% ipython --no-banner

In [1]: import numpy as np

In [2]: np.set_printoptions(precision=1, suppress=True, linewidth=100)

In [3]: W0 = np.loadtxt("out12.csv", delimiter=",")

In [4]: print(W0)
[[60.5 37.9 39.8]
 [58.7 38.8 39.1]
 [61.6 41.4 38.7]
 [59.8 40.1 39.8]
 [60.3 39.5 41.7]
 [59.9 40.  39.5]
 [58.4 40.7 39.8]
 [59.2 38.7 39.4]
 [60.1 38.7 39.3]
 [60.6 40.5 38.8]
 [60.2 39.5 41.2]
 [58.4 42.  41. ]
 [58.6 40.5 39.5]
 [61.4 41.5 40. ]
 [60.1 41.6 39.3]
 [59.6 38.8 40.5]
 [58.7 40.1 38.4]
 [60.  39.7 38.4]
 [60.3 39.4 40.1]
 [59.7 39.7 43. ]
 [60.8 39.4 40.4]
 [59.6 40.2 40.4]]

In [5]: x = np.array([2, 1, 4])

In [6]: y = W0 @ x

In [7]: print(np.linalg.solve(W0.T @ W0, W0.T @ y))
[2. 1. 4.]

In [8]: rng = np.random.default_rng(64)

In [9]: y = y + 0.3 * rng.normal(size=22)

In [10]: print(y)
[317.9 312.5 319.  319.1 327.3 318.2 316.4 314.7 316.  316.8 324.8 322.5 315.3 324.1 318.7 320.2
 311.1 313.6 320.5 331.  322.2 320.8]

In [11]: coef, *_ = np.linalg.lstsq(W0, y)

In [12]: print(round(float(np.linalg.norm(y - W0 @ coef)), 1))
1.0

In [13]: print(np.round(W0.T @ (y - W0 @ coef), 1) + 0)
[0. 0. 0.]

In [14]: print(coef.round())
[2. 1. 4.]

In [15]: x = np.array([3, 3, 1])

In [16]: h = np.maximum(W0 @ x, 0)

In [17]: print(W0 * (h > 1e-9)[:, None])
[[60.5 37.9 39.8]
 [58.7 38.8 39.1]
 [61.6 41.4 38.7]
 [59.8 40.1 39.8]
 [60.3 39.5 41.7]
 [59.9 40.  39.5]
 [58.4 40.7 39.8]
 [59.2 38.7 39.4]
 [60.1 38.7 39.3]
 [60.6 40.5 38.8]
 [60.2 39.5 41.2]
 [58.4 42.  41. ]
 [58.6 40.5 39.5]
 [61.4 41.5 40. ]
 [60.1 41.6 39.3]
 [59.6 38.8 40.5]
 [58.7 40.1 38.4]
 [60.  39.7 38.4]
 [60.3 39.4 40.1]
 [59.7 39.7 43. ]
 [60.8 39.4 40.4]
 [59.6 40.2 40.4]]

In [18]: print(W0.T @ h)
[446686.6 298178.  297923.2]

In [19]: proj = W0 @ np.linalg.solve(W0.T @ W0, W0.T)

In [20]: print(round(float(np.trace(proj)), 1))
3.0

In [21]: print(proj @ W0[:, 2])
[39.8 39.1 38.7 39.8 41.7 39.5 39.8 39.4 39.3 38.8 41.2 41.  39.5 40.  39.3 40.5 38.4 38.4 40.1
 43.  40.4 40.4]

In [22]: arr = np.array([[1.0, 0.0, 0.0, 0.0],
    ...:     [0.0, 0.0, -1.0, 0.0],
    ...:     [0.0, 1.0, 0.0, 0.0],
    ...:     [0.0, 0.0, 0.0, 1.0]])

In [23]: q = arr.astype(float).copy()

In [24]: for j in range(4):
    ...:     q[:, j] -= q[:, :j] @ (q[:, :j].T @ q[:, j])
    ...:     q[:, j] /= np.linalg.norm(q[:, j])
    ...: 

In [25]: print(q.T @ arr)
[[1. 0. 0. 0.]
 [0. 1. 0. 0.]
 [0. 0. 1. 0.]
 [0. 0. 0. 1.]]

In [26]: x = np.array([3, 0, 3, 2])

In [27]: print(np.sort(np.abs(np.degrees(np.angle(np.linalg.eigvals(arr))))))
[ 0.  0. 90. 90.]

In [28]: print([p for p in range(1, 25) if np.allclose(np.linalg.matrix_power(arr, p), np.eye(4))])
[4, 8, 12, 16, 20, 24]

In [29]: print(round(np.linalg.norm(x), 1), round(float(np.linalg.norm(arr @ x)), 1))
4.7 4.7

In [30]: print(np.abs(np.linalg.eigvals(arr)))
[1. 1. 1. 1.]

In [31]: print(np.round(np.linalg.det(arr), 1))
1.0

In [32]: idx = rng.permutation(4)

In [33]: print(idx)
[0 2 3 1]

In [34]: out = arr[idx][:, idx]

In [35]: print(out)
[[ 1.  0.  0.  0.]
 [ 0.  0.  0.  1.]
 [ 0.  0.  1.  0.]
 [ 0. -1.  0.  0.]]

In [36]: print(out @ out)
[[ 1.  0.  0.  0.]
 [ 0. -1.  0.  0.]
 [ 0.  0.  1.  0.]
 [ 0.  0.  0. -1.]]

In [37]: print(round(np.linalg.det(out), 1))
1.0

In [38]: print((np.linalg.matrix_power((out != 0) + (out.T != 0) + np.eye(4), 4) > 0).astype(int))
[[1 0 0 0]
 [0 1 0 1]
 [0 0 1 0]
 [0 1 0 1]]

In [39]: x = np.array([5, -5, -5, 0])

In [40]: y = arr @ x

In [41]: print(y)
[ 5.  5. -5.  0.]

In [42]: print(np.linalg.solve(arr, arr[:, 1]))
[ 0.  1. -0.  0.]

In [43]: print(np.linalg.solve(arr, 2 * y))
[ 10. -10. -10.   0.]

In [44]: mat = np.array([[6, 3, 4, 4], [3, 6, 3, 5], [4, 3, 4, 3], [4, 5, 3, 6]])

In [45]: # symmetric, so the eigenvalues are real

In [46]: x = np.array([3, 1, 3, -4])

In [47]: print(mat * x)
[[ 18   3  12 -16]
 [  9   6   9 -20]
 [ 12   3  12 -12]
 [ 12   5   9 -24]]

In [48]: print(mat @ x)
[17  4 15  2]

In [49]: print((mat @ x).argmax())
0

In [50]: print(np.linalg.norm(mat @ x) <= np.linalg.norm(mat, 2) * np.linalg.norm(x) + 1e-9)
True

In [51]: print(np.einsum("ij,j->i", mat, x))
[17  4 15  2]

In [52]: print(np.linalg.matrix_rank(mat))
4

In [53]: print(mat.mean(axis=0))
[4.2 4.2 3.5 4.5]

In [54]: print(np.abs(mat).max())
6

In [55]: print(np.unravel_index(np.abs(mat).argmax(), mat.shape))
(np.int64(0), np.int64(0))

In [56]: print(mat.sum(axis=1))
[17 17 14 18]

In [57]: print(mat.shape)
(4, 4)

In [58]: mat[:, 4]
---------------------------------------------------------------------------
IndexError                                Traceback (most recent call last)
Cell In[58], line 1
----> 1 mat[:, 4]

IndexError: index 4 is out of bounds for axis 1 with size 4

In [59]: mat[4]
---------------------------------------------------------------------------
IndexError                                Traceback (most recent call last)
Cell In[59], line 1
----> 1 mat[4]

IndexError: index 4 is out of bounds for axis 0 with size 4

In [60]: print(np.linalg.matrix_power(mat, 2))
[[77 68 61 75]
 [68 79 57 81]
 [61 57 50 61]
 [75 81 61 86]]

In [61]: out = mat / np.linalg.norm(mat, axis=1, keepdims=True)

In [62]: gram = out @ out.T

In [63]: print(gram)
[[1.  0.9 1.  0.9]
 [0.9 1.  0.9 1. ]
 [1.  0.9 1.  0.9]
 [0.9 1.  0.9 1. ]]

In [64]: print((gram - 2 * np.eye(4)).round(6).argmax(axis=1))
[2 3 0 1]

In [65]: print(np.linalg.norm(out, axis=1))
[1. 1. 1. 1.]

In [66]: print(np.argwhere(np.triu(np.abs(gram) > 0.95, 1)))
[[0 2]
 [1 3]]

In [67]: x = np.array([1, 1, 1, -1])

In [68]: y = mat @ x

In [69]: coef, lr = np.zeros(4), 1 / np.linalg.norm(mat, 2) ** 2

In [70]: for i in range(20):
    ...:     coef -= lr * mat.T @ (mat @ coef - y)
    ...:     if i % 5 == 0: print(i, round(np.linalg.norm(mat @ coef - y), 1))
    ...: 
0 3.2
5 2.7
10 2.3
15 2.1

In [71]: print(coef)
[0.7 0.3 0.6 0.2]

In [72]: print(round(np.linalg.cond(mat), 1))
34.5

In [73]: K = np.array([[0, 0, 0], [0, 1, 2], [3, 1, 2], [0, -2, -4]])

In [74]: blk = np.stack([K, 3 * K, K[::-1]])

In [75]: print(np.linalg.matrix_rank(blk.reshape(3, -1)))
2

In [76]: print(blk.shape)
(3, 4, 3)

In [77]: print(np.einsum("bij,cij->bc", blk, blk))
[[ 39 117  10]
 [117 351  30]
 [ 10  30  39]]

In [78]: print((blk @ K.T).shape)
(3, 4, 4)

In [79]: print(np.linalg.norm(blk, axis=(1, 2)))
[ 6.2 18.7  6.2]

In [80]: print(blk.sum(axis=0))
[[  0  -2  -4]
 [  3   5  10]
 [ 12   5  10]
 [  0  -8 -16]]

In [81]: print(np.linalg.matrix_rank(blk))
[2 2 2]

In [82]: print([round(float(x), 1) for x in np.linalg.svd(K, compute_uv=False)[:3]])
[5.7, 2.7, 0.0]

In [83]: print(np.linalg.cond(K) > 100)
True

In [84]: print(np.linalg.matrix_rank(K, rtol=0.1))
2

In [85]: print(np.argsort(-np.linalg.norm(K, axis=0).round(6), kind="stable")[:3])
[2 0 1]

In [86]: out = np.array([[-6, -3, -4, -9], [0, 2, -5, -8], [-8, -7, -8, -5], [3, 0, 3, -9]])

In [87]: E = np.tril(out)

In [88]: print(E)
[[-6  0  0  0]
 [ 0  2  0  0]
 [-8 -7 -8  0]
 [ 3  0  3 -9]]

In [89]: # triangular

In [90]: def softmax(z):
    ...:     e = np.exp(z - z.max(axis=-1, keepdims=True))
    ...:     return e / e.sum(axis=-1, keepdims=True)
    ...: 

In [91]: print(softmax(E).sum(axis=1))
[1. 1. 1. 1.]

In [92]: print(np.round(softmax(10 * E[1]), 1) + 0)
[0. 1. 0. 0.]

In [93]: S = E @ E.T / np.sqrt(4)

In [94]: print(np.round(softmax(S), 1) + 0)
[[0.  0.  1.  0. ]
 [0.1 0.8 0.  0.1]
 [0.  0.  1.  0. ]
 [0.  0.  0.  1. ]]

In [95]: print(softmax(S).round(6).argmax(axis=1))
[2 1 2 3]

In [96]: print(softmax(S)[1] @ E)
[-0.3  1.6  0.3 -1. ]

In [97]: x = np.array([0, 1, 1, 0])

In [98]: y = E @ x

In [99]: print(y)
[  0   2 -15   3]

In [100]: print(np.linalg.solve(E, y))
[-0.  1.  1. -0.]

In [101]: print(np.linalg.solve(E, y + E[:, 3]))
[-0.  1.  1.  1.]

In [102]: W = np.array([[4, 8, 3, 3, 5, 5],
     ...:     [1, 5, 4, 6, 7, 6],
     ...:     [6, 3, 9, 3, 5, 2],
     ...:     [1, 0, 1, 0, 2, 2]])

In [103]: coef = np.array([0, 3, 3, 3, 0, 3])

In [104]: act = np.maximum(E @ W + coef, 0)

In [105]: print(act)
[[ 0  0  0  0  0  0]
 [ 2 13 11 15 14 15]
 [ 0  0  0  0  0  0]
 [21 36 30 21 12  6]]

In [106]: print(np.linalg.matrix_rank(act))
2

In [107]: W2 = np.array([[-2, 2], [-1, 2], [-2, 2], [2, -2], [0, 0], [2, 2]])

In [108]: print(W @ W2)
[[ -6  34]
 [  9  20]
 [-23  34]
 [  0   8]]

In [109]: print(act @ W2)
[[  0   0]
 [ 21  52]
 [  0   0]
 [-84 144]]

In [110]: print((act @ W2).round(6).argmax(axis=1))
[0 1 0 1]
